% python3 -q
>>> import numpy as np
>>> np.set_printoptions(precision=2, suppress=True, linewidth=200)
>>> M = np.load("a.npy")
>>> M
array([[ 1,  0,  0,  0,  0],
       [ 1,  3,  0,  0,  0],
       [ 0, -1, -2,  0,  0],
       [ 1,  0,  3,  2,  0],
       [ 2, -3,  3,  3, -1]])
>>> [int(np.linalg.matrix_rank(np.linalg.matrix_power(M, p))) for p in range(1, 6)]
[5, 5, 5, 5, 5]
>>> np.sort(np.linalg.eigvals(M))
array([-2., -1.,  1.,  2.,  3.])
>>> np.linalg.matrix_rank(M - M[0, 0] * np.eye(5))
np.int64(4)
>>> np.prod(np.diag(M)), round(np.linalg.det(M), 2)
(np.int64(12), np.float64(12.0))
>>> w, vecs = np.linalg.eig(M)
>>> np.sort(np.linalg.eigvals(M.T))
array([-2., -1.,  1.,  2.,  3.])
>>> np.prod(w)
np.float64(12.0)
>>> K = np.array([[3.86, 0.11, -0.32], [0.11, 8.41, 1.76], [-0.32, 1.76, 3.72]])
>>> K
array([[ 3.86,  0.11, -0.32],
       [ 0.11,  8.41,  1.76],
       [-0.32,  1.76,  3.72]])
>>> # equal to its transpose
>>> w, vecs = np.linalg.eig(K)
>>> np.round(K @ vecs[:, 0] - w[0] * vecs[:, 0], 2) + 0
array([0., 0., 0.])
>>> np.sort(np.linalg.eigvals(K.T))
array([3.  , 3.99, 9.  ])
>>> np.sort(np.linalg.eigvals(np.linalg.inv(K)))
array([0.11, 0.25, 0.33])
>>> w
array([3.99, 3.  , 9.  ])
>>> gram = K.T @ K
>>> gram
array([[15.01,  0.79, -2.23],
       [ 0.79, 73.84, 21.31],
       [-2.23, 21.31, 17.04]])
>>> np.allclose(gram, gram.T)
True
>>> x = np.array([4, -9, 4])
>>> K @ np.ones(3)
array([ 3.65, 10.28,  5.16])
>>> K @ np.eye(3)[0]
array([ 3.86,  0.11, -0.32])
>>> (K * x).sum(axis=1)
array([ 13.17, -68.21,  -2.24])
>>> K * x
array([[ 15.44,  -0.99,  -1.28],
       [  0.44, -75.69,   7.04],
       [ -1.28, -15.84,  14.88]])
>>> np.linalg.norm(K @ x) <= np.linalg.norm(K, 2) * np.linalg.norm(x) + 1e-9
np.True_
>>> L = np.linalg.cholesky(K)
>>> K / np.sqrt(np.outer(np.diag(K), np.diag(K)))
array([[ 1.  ,  0.02, -0.08],
       [ 0.02,  1.  ,  0.31],
       [-0.08,  0.31,  1.  ]])
>>> np.linalg.eigvalsh(K).min() > 0
np.True_
>>> round(np.prod(np.diag(L)) ** 2, 2), round(np.linalg.det(K), 2)
(np.float64(107.77), np.float64(107.77))
>>> proj = np.triu(np.array([[1, -2, 0], [2, -4, -3], [-5, 3, 2]]), 1) + np.eye(3)
>>> other = proj @ K @ np.linalg.inv(proj)
>>> np.poly(other)
array([   1.  ,  -15.99,   74.89, -107.77])
>>> proj @ K - K @ proj
array([[-0.22, -9.1 , -3.19],
       [ 0.96, -5.06, 14.07],
       [ 0.  , -0.64,  5.28]])
>>> np.trace(other), np.trace(K)
(np.float64(15.99), np.float64(15.99))
>>> feats = np.array([[-4, 0, -4, 0, 3, -1, -4],
...     [0, 2, 0, -1, 0, 0, 0],
...     [-2, 0, 4, 0, 5, -3, 0],
...     [0, -2, 0, 3, 0, 0, 0],
...     [3, 0, 0, 0, -4, -1, 4],
...     [0, 0, -4, 0, 2, -1, 5],
...     [2, 0, -3, 0, -5, -1, -1]])
>>> rng = np.random.default_rng(26)
>>> idx = rng.permutation(7)
>>> idx
array([0, 6, 2, 3, 5, 1, 4])
>>> other = feats[idx][:, idx]
>>> round(np.linalg.det(other), 2), round(np.linalg.det(feats[idx]), 2)
(np.float64(3880.0), np.float64(-3880.0))
>>> np.diag(other)
array([-4, -1,  4,  3, -1,  2, -4])
>>> theta = np.radians(180)
>>> r_ = np.eye(7)
>>> r_[3, 3] = r_[0, 0] = np.cos(theta)
>>> r_[3, 0], r_[0, 3] = -np.sin(theta), np.sin(theta)
>>> r_.round(2) + 0
array([[-1.,  0.,  0.,  0.,  0.,  0.,  0.],
       [ 0.,  1.,  0.,  0.,  0.,  0.,  0.],
       [ 0.,  0.,  1.,  0.,  0.,  0.,  0.],
       [ 0.,  0.,  0., -1.,  0.,  0.,  0.],
       [ 0.,  0.,  0.,  0.,  1.,  0.,  0.],
       [ 0.,  0.,  0.,  0.,  0.,  1.,  0.],
       [ 0.,  0.,  0.,  0.,  0.,  0.,  1.]])
>>> other = feats @ r_.T
>>> other.round(2) + 0
array([[ 4.,  0., -4.,  0.,  3., -1., -4.],
       [ 0.,  2.,  0.,  1.,  0.,  0.,  0.],
       [ 2.,  0.,  4.,  0.,  5., -3.,  0.],
       [ 0., -2.,  0., -3.,  0.,  0.,  0.],
       [-3.,  0.,  0.,  0., -4., -1.,  4.],
       [ 0.,  0., -4.,  0.,  2., -1.,  5.],
       [-2.,  0., -3.,  0., -5., -1., -1.]])
>>> np.abs(other - feats).max(axis=0)
array([8., 0., 0., 6., 0., 0., 0.])
>>> np.sort(np.linalg.eigvals(feats).real)
array([-7.07, -2.3 , -2.3 , -0.6 ,  1.  ,  4.  ,  6.27])
>>> def softmax(z):
...     e = np.exp(z - z.max(axis=-1, keepdims=True))
...     return e / e.sum(axis=-1, keepdims=True)
... 
>>> np.round(softmax(10 * feats[6]), 2) + 0
array([1., 0., 0., 0., 0., 0., 0.])
>>> softmax(feats).sum(axis=1)
array([1., 1., 1., 1., 1., 1., 1.])
>>> att = feats @ feats.T / np.sqrt(7)
>>> softmax(att).round(6).argmax(axis=1)
array([0, 1, 2, 3, 4, 5, 6])
>>> np.trace(M)
np.int64(3)
>>> (M - M.T) / 2
array([[ 0. , -0.5,  0. , -0.5, -1. ],
       [ 0.5,  0. ,  0.5,  0. ,  1.5],
       [ 0. , -0.5,  0. , -1.5, -1.5],
       [ 0.5,  0. ,  1.5,  0. , -1.5],
       [ 1. , -1.5,  1.5,  1.5,  0. ]])
>>> round(float(np.linalg.det(M)), 2)
12.0
>>> (M + M.T) / 2
array([[ 1. ,  0.5,  0. ,  0.5,  1. ],
       [ 0.5,  3. , -0.5,  0. , -1.5],
       [ 0. , -0.5, -2. ,  1.5,  1.5],
       [ 0.5,  0. ,  1.5,  2. ,  1.5],
       [ 1. , -1.5,  1.5,  1.5, -1. ]])
>>> np.allclose(M, M.T)
False
>>> np.sort(np.abs(np.linalg.eigvals(M)))
array([1., 1., 2., 2., 3.])
>>> round(np.abs(np.linalg.eigvals(M)).max(), 2)
np.float64(3.0)
>>> M.inv()
Traceback (most recent call last):
  File "<python-input-65>", line 1, in <module>
    M.inv()
    ^^^^^
AttributeError: 'numpy.ndarray' object has no attribute 'inv'
